$ python3 -q
>>> import numpy as np
>>> from numpy import linalg as LA
>>> np.set_printoptions(suppress=True, linewidth=200)
>>> tidy = lambda a: np.round(a, 4) + 0
>>> E = np.cumsum(np.array([[0, 1, 0],
...     [2, 2, 1],
...     [2, 1, 0],
...     [0, 1, 0],
...     [0, 0, 1],
...     [2, 1, 1],
...     [2, 2, 2],
...     [2, 2, 1],
...     [1, 0, 0],
...     [1, 2, 0],
...     [0, 2, 0],
...     [0, 2, 1],
...     [0, 0, 0],
...     [0, 1, 0],
...     [0, 2, 1]]), axis=0)
>>> E
array([[ 0,  1,  0],
       [ 2,  3,  1],
       [ 4,  4,  1],
       [ 4,  5,  1],
       [ 4,  5,  2],
       [ 6,  6,  3],
       [ 8,  8,  5],
       [10, 10,  6],
       [11, 10,  6],
       [12, 12,  6],
       [12, 14,  6],
       [12, 16,  7],
       [12, 16,  7],
       [12, 17,  7],
       [12, 19,  8]])
>>> LA.cond(E) > 100
np.False_
>>> tidy(LA.norm(E, 2) / LA.norm(E))
np.float64(0.9959)
>>> LA.matrix_rank(E, rtol=0.1)
np.int64(1)
>>> J = np.load("layer7.npy")
>>> J
array([[ 0., -1., -4., -3., -2.,  0.],
       [-1.,  1., -2., -1., -2.,  1.],
       [ 2.,  1.,  5., -3.,  0., -2.],
       [ 0.,  0.,  0.,  3.,  2.,  0.],
       [ 0.,  0.,  0.,  2.,  9.,  7.],
       [ 0.,  0.,  0.,  2.,  6.,  9.]])
>>> f, g = J[2], J[3]
>>> f @ g
np.float64(-9.0)
>>> p = (f @ g) / (f @ f) * f
>>> np.outer(f, g)
array([[ 0.,  0.,  0.,  6.,  4.,  0.],
       [ 0.,  0.,  0.,  3.,  2.,  0.],
       [ 0.,  0.,  0., 15., 10.,  0.],
       [-0., -0., -0., -9., -6., -0.],
       [ 0.,  0.,  0.,  0.,  0.,  0.],
       [-0., -0., -0., -6., -4., -0.]])
>>> LA.matrix_rank(np.outer(f, g))
np.int64(1)
>>> tidy((g - p) @ f)
np.float64(0.0)
>>> tidy(LA.norm(f + g) ** 2 + LA.norm(f - g) ** 2)
np.float64(112.0)
>>> tidy(p)
array([-0.4186, -0.2093, -1.0465,  0.6279,  0.    ,  0.4186])
>>> M = np.loadtxt("test18.csv", delimiter=",")
>>> tidy(M)
array([[-0.4867, -0.7596,  0.0471, -0.4288],
       [ 0.6489, -0.3926, -0.6422, -0.1114],
       [-0.4867,  0.4296, -0.7048, -0.2862],
       [-0.3244, -0.2902, -0.2978,  0.8496]])
>>> # keeps lengths
>>> P = E @ LA.solve(E.T @ E, E.T)
>>> LA.matrix_rank(np.eye(15) - P)
np.int64(12)
>>> tidy(np.trace(P))
np.float64(3.0)
>>> tidy(P @ E[:, 1])
array([ 1.,  3.,  4.,  5.,  5.,  6.,  8., 10., 10., 12., 14., 16., 16., 17., 19.])
>>> np.allclose(P @ P, P)
True
